$ python3 -q
>>> import numpy as np
>>> np.set_printoptions(precision=2, suppress=True, linewidth=140)
>>> data = np.load("dump.npy")
>>> data
array([[-0.58, -4.34,  1.32, -2.03],
       [ 1.46, -2.02, -0.49, -4.31],
       [ 2.36,  0.82, -1.69, -3.99],
       [ 2.3 ,  0.48, -1.58, -4.12],
       [ 1.3 ,  4.43, -1.8 ,  0.69],
       [ 2.38,  1.01, -1.75, -3.9 ],
       [-2.28, -3.29,  2.18,  2.05],
       [-2.43, -1.43,  1.87,  3.69],
       [-2.41, -2.65,  2.13,  2.77],
       [ 2.43,  2.39, -2.08, -3.  ],
       [ 2.45,  2.17, -2.04, -3.18],
       [ 0.94,  4.44, -1.58,  1.39],
       [-0.3 , -4.2 ,  1.12, -2.46],
       [-1.51, -4.36,  1.92, -0.23]])
>>> cen = data - data.mean(axis=0)
>>> V = np.linalg.svd(cen)[2][:2]
>>> B = cen - cen @ V.T @ V
>>> np.round(np.cov(cen @ V.T, rowvar=False), 2) + 0
array([[16.95,  0.  ],
       [ 0.  ,  7.98]])
>>> (cen @ V.T).std(axis=0)
array([3.97, 2.72])
>>> rk = np.linalg.matrix_rank(data)
>>> rk
np.int64(2)
>>> N = np.linalg.svd(data)[2][rk:].T
>>> np.allclose(data @ N, 0)
True
>>> np.linalg.matrix_rank(data.T @ data), np.linalg.matrix_rank(data @ data.T)
(np.int64(2), np.int64(2))
>>> C = data[[3, 11]].astype(float)
>>> for _ in range(3):
...     lab = np.linalg.norm(data[:, None] - C, axis=-1).argmin(axis=1)
...     C = np.array([data[lab == j].mean(axis=0) for j in range(2)])
... 
>>> lab
array([0, 0, 0, 0, 1, 0, 1, 1, 1, 0, 0, 1, 0, 1])
>>> C[1] - C[0]
array([-2.63, -0.02,  1.69,  5.1 ])
>>> np.bincount(lab)
array([8, 6])
>>> X = np.load("x.npy")
>>> X
array([[ 0,  1,  3],
       [ 1,  3,  0],
       [ 2,  2,  0],
       [-3, -8,  3]])
>>> def softmax(z):
...     e = np.exp(z - z.max(axis=-1, keepdims=True))
...     return e / e.sum(axis=-1, keepdims=True)
... 
>>> np.round(softmax(10 * X[3]), 2) + 0
array([0., 0., 1.])
>>> np.round(softmax(X[3]), 2) + 0
array([0., 0., 1.])
>>> att = X @ X.T / np.sqrt(3)
>>> np.round(softmax(att), 2) + 0
array([[0.97, 0.02, 0.01, 0.01],
       [0.01, 0.75, 0.24, 0.  ],
       [0.02, 0.49, 0.49, 0.  ],
       [0.  , 0.  , 0.  , 1.  ]])
>>> softmax(att).round(6).argmax(axis=1)
array([0, 1, 1, 3])
>>> B = np.array([[1, 1], [1, 2]])
>>> C = np.kron(B, X)
>>> np.linalg.matrix_rank(C)
np.int64(6)
>>> C
array([[  0,   1,   3,   0,   1,   3],
       [  1,   3,   0,   1,   3,   0],
       [  2,   2,   0,   2,   2,   0],
       [ -3,  -8,   3,  -3,  -8,   3],
       [  0,   1,   3,   0,   2,   6],
       [  1,   3,   0,   2,   6,   0],
       [  2,   2,   0,   4,   4,   0],
       [ -3,  -8,   3,  -6, -16,   6]])
>>> F = np.load("m.npy")
>>> F
array([[ 1.1,  1. ,  0. ,  1.2],
       [-0.9, -0.9,  3.3, -1. ],
       [ 0.2, -0.3,  0.7, -0.3],
       [ 0.6, -1. ,  0. ,  0.6],
       [ 1.9, -2. , -1. , -0.5],
       [ 0.2, -1.3,  0.5,  0.4]])
>>> x = np.array([3, 2, 2, -1])
>>> rhs = F @ x
>>> rhs
array([ 4.1,  3.1,  1.7, -0.8,  0.2, -1.4])
>>> np.linalg.lstsq(F, rhs)[0]
array([ 3.,  2.,  2., -1.])
>>> try:
...     np.linalg.solve(F, rhs)
... except np.linalg.LinAlgError as e:
...     print("failed:", e)
... 
failed: Last 2 dimensions of the array must be square
>>> rng = np.random.default_rng(50709)
>>> rhs = rhs + 0.3 * rng.normal(size=6)
>>> rhs
array([ 3.81,  2.64,  1.95, -1.32,  0.45, -1.89])
>>> c, *_ = np.linalg.lstsq(F, rhs)
>>> c
array([ 3.15,  2.23,  1.82, -1.55])
>>> round(float(np.linalg.norm(rhs - F @ c)), 2)
0.29
>>> c.round()
array([ 3.,  2.,  2., -2.])
>>> np.round(F.T @ (rhs - F @ c), 2) + 0
array([0., 0., 0., 0.])
>>> lab = rng.integers(0, 3, 4)
>>> W0 = np.array([[-4, 3, -4, -3], [2, 5, 2, -4], [3, -2, 1, -5], [3, 3, 5, -5]]) * (lab[:, None] == lab)
>>> W0
array([[-4,  0, -4,  0],
       [ 0,  5,  0, -4],
       [ 3,  0,  1,  0],
       [ 0,  3,  0, -5]])
>>> x = np.array([2, -3, 1, 3])
>>> rhs = W0 @ x
>>> c, lr = np.zeros(4), 1 / np.linalg.norm(W0, 2) ** 2
>>> for i in range(6):
...     c -= lr * W0.T @ (W0 @ c - rhs)
...     if i % 1 == 0: print(i, round(np.linalg.norm(W0 @ c - rhs), 2))
... 
0 6.2
1 2.81
2 1.37
3 0.83
4 0.66
5 0.6
>>> np.round(np.linalg.cond(W0), 2)
np.float64(6.77)
>>> B = W0 + rng.integers(-2, 3, (4, 2)) @ rng.integers(-2, 3, (2, 4))
>>> B
array([[-6, -1, -4, -2],
       [ 4,  7, -6, -6],
       [ 5,  1, -1,  0],
       [-2,  2,  4, -3]])
>>> np.abs(B - W0).sum(axis=1)
array([ 5, 14,  5,  9])
>>> np.linalg.matrix_rank(B - W0, tol=1e-8)
np.int64(2)
>>> x = np.array([4, 0, 1, 4])
>>> rhs = W0 @ x
>>> rhs
array([-20, -16,  13, -20])
>>> np.linalg.solve(W0, rhs + W0[:, 3])
array([4., 0., 1., 5.])
>>> np.linalg.solve(W0, -3 * rhs)
array([-12.,   0.,  -3., -12.])
>>> np.linalg.solve(W0, W0[:, 0])
array([ 1.,  0., -0., -0.])
>>> J = np.load("case14.npy")
>>> J
array([[ -9.34, -22.67, -14.98],
       [ -4.46, -12.46,  -7.48],
       [ -1.87,  -6.4 ,  -3.42],
       [ -1.29,  -4.84,  -2.48],
       [ -1.16,  -4.47,  -2.27],
       [ -0.84,  -3.5 ,  -1.73],
       [ -0.77,  -3.29,  -1.62],
       [ -0.56,  -2.55,  -1.24],
       [ -0.28,  -1.29,  -0.69],
       [ -0.23,  -0.99,  -0.57],
       [ -0.2 ,  -0.76,  -0.48],
       [ -0.2 ,  -0.75,  -0.48],
       [ -0.15,  -0.45,  -0.34],
       [ -0.13,  -0.37,  -0.29],
       [  0.04,   0.08,   0.08],
       [  0.37,   0.56,   0.67],
       [  1.93,   2.42,   3.21],
       [  2.2 ,   2.72,   3.63],
       [  8.28,   9.92,  13.05],
       [ 21.25,  25.99,  32.81],
       [ 22.73,  27.85,  35.04],
       [ 25.76,  31.69,  39.63]])
>>> B = J + rng.integers(-2, 3, (22, 2)) @ rng.integers(-2, 3, (2, 3))
>>> B
array([[ -8.34, -24.67, -13.98],
       [ -5.46, -10.46,  -8.48],
       [  1.13, -11.4 ,  -2.42],
       [  0.71,  -6.84,  -4.48],
       [ -1.16,  -5.47,  -0.27],
       [ -0.84,  -4.5 ,   0.27],
       [ -1.77,  -3.29,   1.38],
       [ -3.56,   1.45,  -0.24],
       [ -0.28,  -2.29,   1.31],
       [  2.77,  -4.99,  -1.57],
       [ -0.2 ,   1.24,  -4.48],
       [ -1.2 ,   2.25,  -3.48],
       [ -2.15,   1.55,   1.66],
       [ -0.13,  -2.37,   3.71],
       [  0.04,  -0.92,   2.08],
       [ -2.63,   4.56,   1.67],
       [  1.93,   4.42,  -0.79],
       [  4.2 ,  -0.28,   3.63],
       [  8.28,   7.92,  17.05],
       [ 20.25,  25.99,  35.81],
       [ 23.73,  24.85,  38.04],
       [ 21.76,  37.69,  39.63]])
>>> np.round(np.linalg.svd(B - J, compute_uv=False), 2) + 0
array([15.59, 11.36,  0.  ])
>>> np.abs(B - J).sum(axis=1)
array([ 4.,  4.,  9.,  6.,  3.,  3.,  4.,  8.,  3.,  8.,  6.,  7.,  6.,  6.,  3.,  8.,  6.,  5.,  6.,  4.,  7., 10.])
>>> gram = np.cov(B, rowvar=False)
>>> np.corrcoef(B.T)
array([[1.  , 0.89, 0.97],
       [0.89, 1.  , 0.93],
       [0.97, 0.93, 1.  ]])
>>> np.polyfit(B[:, 2], B[:, 0], 1)
array([ 0.57, -0.13])
>>> np.linalg.eigvalsh(gram)[::-1]
array([444.5 ,  15.97,   3.49])
>>> np.median(B, axis=0)
array([-0.17, -0.6 ,  0.79])
>>> np.round(np.linalg.norm(J, 2) / np.linalg.norm(J), 2)
np.float64(0.99)
>>> feats = np.load("out12.npy")
>>> feats
array([[ 3,  2,  3],
       [ 1,  1,  3],
       [ 0,  3,  2],
       [ 0,  3,  0],
       [ 8,  7, 18]])
>>> B = np.c_[feats[:, :2] @ np.array([[-4, 9], [3, -4]]), np.array([-2, 2, -3, -3, 3])]
>>> B
array([[ -6,  19,  -2],
       [ -1,   5,   2],
       [  9, -12,  -3],
       [  9, -12,  -3],
       [-11,  44,   3]])
>>> np.round(np.linalg.lstsq(feats, B[:, 0])[0], 2) + 0
array([-4.,  3.,  0.])
>>> proj = feats @ np.linalg.solve(feats.T @ feats, feats.T)
>>> np.round(proj @ feats[:, 0], 2) + 0
array([3., 1., 0., 0., 8.])
>>> np.round(np.linalg.eigvalsh(proj), 2) + 0
array([0., 0., 1., 1., 1.])
>>> q, r_ = np.linalg.qr(feats)
>>> q.shape, r_.shape
((5, 3), (3, 3))
>>> np.round(abs(r_[0, 0]), 2), np.round(np.linalg.norm(feats[:, 0]), 2)
(np.float64(8.6), np.float64(8.6))
>>> r_
array([[ -8.6 ,  -7.32, -18.13],
       [  0.  ,  -4.29,  -1.91],
       [  0.  ,   0.  ,   3.67]])
>>> np.allclose(r_.T @ r_, feats.T @ feats)
True
>>> np.round(np.trace(q @ q.T), 2)
np.float64(3.0)
>>> np.round(q.T @ q, 2) + 0
array([[1., 0., 0.],
       [0., 1., 0.],
       [0., 0., 1.]])
>>> np.abs(np.diag(r_))
array([8.6 , 4.29, 3.67])
>>> A = np.load("run6.npy")
>>> A
array([[ 0.9, -0.2, -1.2,  0.5],
       [ 0.7,  0.6,  2.5,  0. ],
       [-0.9,  0.6, -0.1, -0.8],
       [-1.1, -1.8,  0.1,  0.3],
       [-2. ,  5. , -6. , -5. ],
       [-0.3, -0.5, -1.2, -0.2],
       [ 1.1,  0.4, -0.9,  1.8],
       [ 0.5,  1.6, -0.5,  1. ],
       [-0.9,  0. ,  2. , -1.8],
       [ 1.6, -1.5, -0.3,  0.9],
       [ 0.4,  0. ,  0.1,  0.1],
       [-0.1,  0.2, -0.3, -0.1],
       [ 1.8, -0.4, -1. , -0.5],
       [-0.7,  1.1,  0.5,  0.7],
       [ 0.2,  0.2,  1.7, -0.3],
       [-0.8, -1.4, -0.7, -1.3],
       [ 0.4,  0.6,  1.4, -0.9],
       [ 0. , -0.2,  0.2,  0. ],
       [-1. , -0.5,  0.7,  1.3],
       [ 0. , -1. ,  1.2, -0.5],
       [-0.4, -0.4,  0.4,  0.3],
       [-1.7,  0.4,  0.6, -0.3],
       [ 2. ,  0.7,  0.1, -1. ],
       [ 0.9, -0.9,  1.1,  0. ],
       [ 0. ,  0.5, -0.5, -1. ],
       [-0.4,  0.1,  0.4,  1.4],
       [-0.6,  1.2,  0.4, -1.7],
       [ 0.5, -1.5,  0.9,  0.9]])
>>> r0 = np.array([3, 2])
>>> np.array([np.convolve(row, r0, "same") for row in F])
array([[ 3.3,  5.2,  2. ,  3.6],
       [-2.7, -4.5,  8.1,  3.6],
       [ 0.6, -0.5,  1.5,  0.5],
       [ 1.8, -1.8, -2. ,  1.8],
       [ 5.7, -2.2, -7. , -3.5],
       [ 0.6, -3.5, -1.1,  2.2]])
>>> np.convolve(F[3], r0)
array([ 1.8, -1.8, -2. ,  1.8,  1.2])
>>> np.correlate(F[3], F[0], "full")
array([ 0.72, -1.2 ,  0.6 ,  0.38, -1.1 ,  0.6 ,  0.66])
>>> np.cross(F[3, :3], F[0, :3])
array([-0. ,  0. ,  1.7])
